$ python3 -q
>>> import numpy as np
>>> import numpy.linalg as la
>>> np.set_printoptions(precision=3, suppress=True, linewidth=100, floatmode="fixed")
>>> arr = np.load("layer2.npy")
>>> print(arr)
[[ 2.983 -3.937 -3.042 -6.353  8.114  8.114  6.294]
 [ 2.273 -2.677 -2.448 -5.262  6.765  6.765  5.087]
 [ 0.769 -0.612 -1.410 -3.091  3.746  3.746  2.449]
 [ 0.614 -0.458 -1.322 -2.875  3.413  3.413  2.166]
 [ 0.604 -0.449 -1.316 -2.861  3.392  3.392  2.149]
 [ 0.406 -0.273 -1.208 -2.585  2.956  2.956  1.782]
 [ 0.315 -0.201 -1.160 -2.456  2.749  2.749  1.610]
 [-0.116  0.051 -0.942 -1.821  1.701  1.701  0.763]
 [-0.361  0.095 -0.807 -1.390  0.987  0.987  0.223]
 [-0.499 -0.013 -0.605 -0.829  0.199  0.199 -0.275]
 [-0.365 -0.095 -0.379 -0.437 -0.067 -0.067 -0.308]
 [-0.180 -0.072 -0.181 -0.191 -0.070 -0.070 -0.170]
 [ 0.569  0.416  0.581  0.528  0.391  0.391  0.623]
 [ 0.992  0.857  1.040  0.908  0.761  0.761  1.124]
 [ 1.092  0.974  1.152  0.999  0.854  0.854  1.246]
 [ 2.423  2.929  2.779  2.276  2.216  2.216  2.925]
 [ 3.174  4.302  3.800  3.068  3.050  3.050  3.905]
 [ 5.156  8.671  6.806  5.410  5.371  5.371  6.553]
 [ 5.173  8.711  6.833  5.431  5.391  5.391  6.575]
 [ 5.687 10.001  7.681  6.097  6.012  6.012  7.271]
 [ 6.019 10.865  8.243  6.539  6.417  6.417  7.722]
 [ 7.788 15.854 11.410  9.051  8.611  8.611 10.146]
 [ 8.784 18.924 13.313 10.575  9.867  9.867 11.521]
 [11.710 28.935 19.366 15.481 13.624 13.624 15.595]]
>>> C2 = arr.T @ arr
>>> print(np.round(la.svd(arr, compute_uv=False) ** 2, 3) + 0)
[5499.634  580.853   20.027    0.000    0.000    0.000    0.000]
>>> print(la.matrix_rank(C2))
3
>>> print(np.round(la.eigvalsh(C2)[::-1], 3) + 0)
[5499.634  580.853   20.027    0.000    0.000    0.000    0.000]
>>> d = la.norm(arr[:, None] - arr[None], axis=-1)
>>> print(np.flatnonzero(d[3] < d.mean() / 2))
[ 1  2  3  4  5  6  7  8  9 10 11 12 13 14]
>>> print(d.mean(axis=1).argmax())
23
>>> print(d[:5, :5])
[[0.000 2.955 9.067 9.697 9.735]
 [2.955 0.000 6.124 6.757 6.796]
 [9.067 6.124 0.000 0.636 0.676]
 [9.697 6.757 0.636 0.000 0.039]
 [9.735 6.796 0.676 0.039 0.000]]
>>> print(la.matrix_rank(d ** 2))
5
>>> print((d + 1e9 * np.eye(24)).round(6).argmin(axis=1))
[ 1  0  3  4  3  6  5  8  7 10 11 10 13 14 13 16 15 18 17 20 19 22 21 22]
>>> print(d[3].round(6).argsort(kind="stable")[:4])
[3 4 2 5]
>>> cen = arr - arr.mean(axis=0)
>>> V = la.svd(cen)[2][:3]
>>> out = cen - cen @ V.T @ V
>>> print(np.round(out.std(axis=0), 3) + 0)
[0.000 0.000 0.000 0.000 0.000 0.000 0.000]
>>> print(np.diag(V.T @ V))
[0.326 0.872 0.289 0.497 0.342 0.342 0.332]
>>> print(la.norm(out, axis=1).round(6).argmax())
0
>>> data = 2 * np.eye(7) + np.eye(7, k=1)
>>> print(data)
[[2.000 1.000 0.000 0.000 0.000 0.000 0.000]
 [0.000 2.000 1.000 0.000 0.000 0.000 0.000]
 [0.000 0.000 2.000 1.000 0.000 0.000 0.000]
 [0.000 0.000 0.000 2.000 1.000 0.000 0.000]
 [0.000 0.000 0.000 0.000 2.000 1.000 0.000]
 [0.000 0.000 0.000 0.000 0.000 2.000 1.000]
 [0.000 0.000 0.000 0.000 0.000 0.000 2.000]]
>>> out = data / la.norm(data, axis=1, keepdims=True)
>>> C2 = out @ out.T
>>> print((C2 - 2 * np.eye(7)).round(6).argmax(axis=1))
[1 0 1 2 3 6 5]
>>> print(np.argwhere(np.triu(np.abs(C2) > 0.95, 1)))
[]
>>> print(np.degrees(np.arccos(np.clip(C2[1, 3], -1, 1))))
90.0
>>> rng = np.random.default_rng(10)
>>> t = np.sort(rng.uniform(-2, 2, 20))
>>> E = np.c_[t, t ** 2, t ** 3] @ np.array([[2, -4, 1, -3, 3], [-1, -1, 0, 0, 5], [-2, 3, 1, -1, 5]])
>>> print(E)
[[  1.144  -5.562  -4.545   7.458  -9.208]
 [  1.038  -5.317  -4.445   7.330  -8.933]
 [  0.870  -4.927  -4.283   7.123  -8.495]
 [  0.748  -4.639  -4.164   6.970  -8.173]
 [ -0.508  -1.486  -2.768   5.106  -4.665]
 [ -1.171   1.357  -0.918   2.212  -1.203]
 [ -0.632   1.024  -0.324   0.920  -0.582]
 [  0.100  -0.207   0.051  -0.154   0.167]
 [  0.459  -1.221   0.331  -0.937   1.507]
 [  0.076  -2.299   1.188  -2.701   7.289]
 [ -0.896  -2.051   1.930  -3.895  12.511]
 [ -1.080  -1.959   2.053  -4.080  13.373]
 [ -3.498  -0.288   3.505  -6.108  23.390]
 [ -3.575  -0.226   3.548  -6.165  23.685]
 [ -3.634  -0.178   3.581  -6.209  23.909]
 [ -4.244   0.327   3.921  -6.655  26.217]
 [ -7.992   3.751   5.926  -9.178  39.599]
 [ -9.961   5.694   6.945 -10.413  46.288]
 [-11.816   7.582   7.892 -11.540  52.449]
 [-11.896   7.665   7.933 -11.589  52.713]]
>>> z = E[:, 4] > np.median(E[:, 4])
>>> r0 = E[z].mean(axis=0) - E[~z].mean(axis=0)
>>> print(r0)
[ -6.072   4.359   6.711 -10.916  34.643]
>>> print(((E - E.mean(axis=0)) @ r0 > 0).astype(int))
[0 0 0 0 0 0 0 0 0 0 0 0 1 1 1 1 1 1 1 1]
>>> print(la.matrix_rank(E, rtol=0.1))
2
>>> print([round(float(x), 3) for x in la.svd(E, compute_uv=False)[:3]])
[118.535, 15.053, 9.957]
>>> print(la.cond(E) > 100)
True
>>> print(np.argsort(-la.norm(E, axis=0).round(6), kind="stable")[:3])
[4 3 0]
>>> basis = E[[4, 12]].astype(float)
>>> for _ in range(6):
...     z = la.norm(E[:, None] - basis, axis=-1).argmin(axis=1)
...     basis = np.array([E[z == j].mean(axis=0) for j in range(2)])
... 
>>> print(z)
[0 0 0 0 0 0 0 0 0 0 0 0 1 1 1 1 1 1 1 1]
>>> print(basis[1] - basis[0])
[ -7.089   5.315   6.731 -10.595  36.565]
>>> print(basis)
[[ 0.012 -2.274 -1.324  2.113 -0.534]
 [-7.077  3.041  5.407 -8.482 36.031]]
>>> print(np.abs(basis[1] - basis[0]).argmax())
4
>>> r0 = np.array([-9, -6, -6, 7, 9, 7, 2, 6])
>>> r1 = np.array([2, 3, 1, 1, 1, 0, 1, 3])
>>> feats = np.outer(r0, r1)
>>> print(feats)
[[-18 -27  -9  -9  -9   0  -9 -27]
 [-12 -18  -6  -6  -6   0  -6 -18]
 [-12 -18  -6  -6  -6   0  -6 -18]
 [ 14  21   7   7   7   0   7  21]
 [ 18  27   9   9   9   0   9  27]
 [ 14  21   7   7   7   0   7  21]
 [  4   6   2   2   2   0   2   6]
 [ 12  18   6   6   6   0   6  18]]
>>> left, s, VT = la.svd(E)
>>> V = VT[:(s > 1e-8).sum()]
>>> x0 = E[11] + -1 * E[15] + rng.integers(2) * np.eye(5)[3]
>>> print(x0)
[  3.163  -2.286  -1.868   3.576 -12.843]
>>> print(np.diag(V.T @ V))
[0.281 0.882 0.187 0.705 0.945]
>>> print(np.round(la.norm(x0 - V.T @ V @ x0), 3))
0.543
>>> print(V.T @ V)
[[ 0.281 -0.274  0.094 -0.281 -0.198]
 [-0.274  0.882  0.140 -0.057 -0.078]
 [ 0.094  0.140  0.187 -0.348  0.047]
 [-0.281 -0.057 -0.348  0.705 -0.068]
 [-0.198 -0.078  0.047 -0.068  0.945]]
>>> print(np.allclose(V.T @ V @ x0, x0))
False
>>> out = feats / np.sqrt((feats ** 2).mean(axis=1, keepdims=True))
>>> print(la.norm(out, axis=1))
[2.828 2.828 2.828 2.828 2.828 2.828 2.828 2.828]
>>> print(out[0])
[-1.109 -1.664 -0.555 -0.555 -0.555  0.000 -0.555 -1.664]
>>> mat = np.loadtxt("out17.csv", delimiter=",")
>>> print(mat)
[[ 0.000  0.000  0.000  0.000  1.000]
 [ 0.000  0.000  0.000  0.000  0.000]
 [ 0.000  0.000  0.000  0.000 -3.000]
 [ 0.000  0.000  0.000  0.000  3.000]
 [ 1.000  0.000 -3.000  3.000  0.000]]
>>> print(mat.mean(axis=0))
[ 0.200  0.000 -0.600  0.600  0.200]
>>> print(la.matrix_rank(mat))
2
>>> print(np.count_nonzero(mat))
6
>>> print(np.unravel_index(np.abs(mat).argmax(), mat.shape))
(np.int64(2), np.int64(4))
>>> print(round(la.norm(mat), 3))
6.164
>>> print(np.abs(mat).max())
3.0
>>> out = np.array([[2, 3], [0, 4], [3, 9], [6, 2], [1, 7]])
>>> print(la.matrix_rank(np.vstack([mat, out.T])))
4
>>> print(np.einsum("ij->j", mat))
[ 1.000  0.000 -3.000  3.000  1.000]
>>> print(np.vstack([mat, out.T]).shape)
(7, 5)
>>> print(np.einsum("ik,kj->ij", mat, out))
[[  1.000   7.000]
 [  0.000   0.000]
 [ -3.000 -21.000]
 [  3.000  21.000]
 [ 11.000 -18.000]]
>>> print(la.matrix_rank(mat @ out))
2
>>> left, s, VT = la.svd(mat)
>>> print(s)
[4.359 4.359 0.000 0.000 0.000]
>>> out = left[:, :2] @ np.diag(s[:2]) @ VT[:2]
>>> print(round(np.abs(mat - out).max(), 3))
0.0
>>> print(la.matrix_rank(out))
2
>>> print(la.matrix_rank(mat, rtol=0.05))
2
>>> print(round(float(la.norm(mat - out) / la.norm(mat)), 3))
0.0
>>> print([round(float(la.det(mat[:i, :i])), 2) + 0 for i in range(1, 6)])
[0.0, 0.0, 0.0, 0.0, 0.0]
>>> print(round(la.eigvalsh(mat).min(), 3))
-4.359
>>> M = np.loadtxt("mat.csv", delimiter=",")
>>> print(M)
[[ 3.000  9.000  1.000  3.000]
 [-3.000 -6.000 -1.000 -2.000]
 [ 2.000  6.000  3.000  9.000]
 [-2.000 -4.000 -3.000 -6.000]]
>>> blk = np.stack([M, 2 * M, M[::-1]])
>>> print((blk @ M.T).shape)
(3, 4, 4)
>>> print(la.det(blk))
[ 49.000 784.000  49.000]
>>> print(blk.shape)
(3, 4, 4)
>>> print(la.norm(blk, axis=(1, 2)))
[18.574 37.148 18.574]
>>> print(np.einsum("bij,cij->bc", blk, blk))
[[ 345.000  690.000 -252.000]
 [ 690.000 1380.000 -504.000]
 [-252.000 -504.000  345.000]]
>>> W0 = np.loadtxt("run3.csv", delimiter=",")
>>> print(W0)
[[ -1.000   2.200   1.000   1.600  -1.900   0.100  -0.600]
 [  0.700  -0.400  -1.200   2.000   1.100   0.500  -2.400]
 [ -5.000   0.500  -0.500  -1.500   4.500   0.500 -12.000]
 [  2.100   0.200   0.400  -0.800   1.300   0.200   0.700]
 [  0.900  -0.100  -0.700   0.800   0.000  -1.600   1.300]
 [ -1.000   0.200  -1.200   1.100  -1.600  -1.300   1.800]
 [  1.700  -0.800   0.800   0.000   0.400  -0.200   0.500]
 [ -1.700  -0.200   1.700  -1.400  -0.900  -2.400   1.300]
 [  0.800  -0.900  -0.400  -0.300  -2.000  -1.700   1.100]
 [ -0.100   0.000   0.900  -0.500   0.700   0.400   0.200]
 [ -0.500   0.200   1.900  -0.100  -0.400   0.000  -1.300]
 [  1.500   2.500  -0.100   0.500   0.200   1.400   1.000]
 [  1.600   0.500   0.500   0.100   0.400  -1.900  -0.500]
 [  0.100   0.400   1.200  -0.900  -0.800   0.000  -0.600]
 [ -1.800  -0.200  -0.300   1.700   0.600   0.700   0.200]
 [  0.000   0.000  -0.500  -0.600  -0.600   0.600  -1.500]
 [  0.400   1.200   0.100   1.000  -1.100  -1.100  -0.500]
 [  1.200  -0.200   0.500   0.100  -0.300  -0.300   2.600]
 [ -0.900  -0.400  -2.000   1.500  -0.300   0.200   1.000]
 [  1.000   1.000   1.100   1.000  -0.800   0.900  -1.100]
 [ -0.200  -1.300   0.400   0.900  -0.800  -1.300  -0.200]
 [ -1.700  -2.200  -0.200  -0.800   1.200  -0.600   0.000]]
>>> z = arr[:, 3] > np.median(arr[:, 3])
>>> r0 = arr[z].mean(axis=0) - arr[~z].mean(axis=0)
>>> print(round(float((((arr - arr.mean(axis=0)) @ r0 > 0) == z).mean()), 3))
0.833
>>> print(z.astype(int))
[0 0 0 0 0 0 0 0 0 0 0 0 1 1 1 1 1 1 1 1 1 1 1 1]
>>> print(np.argsort(-np.abs(r0).round(6), kind="stable"))
[1 2 3 6 0 4 5]
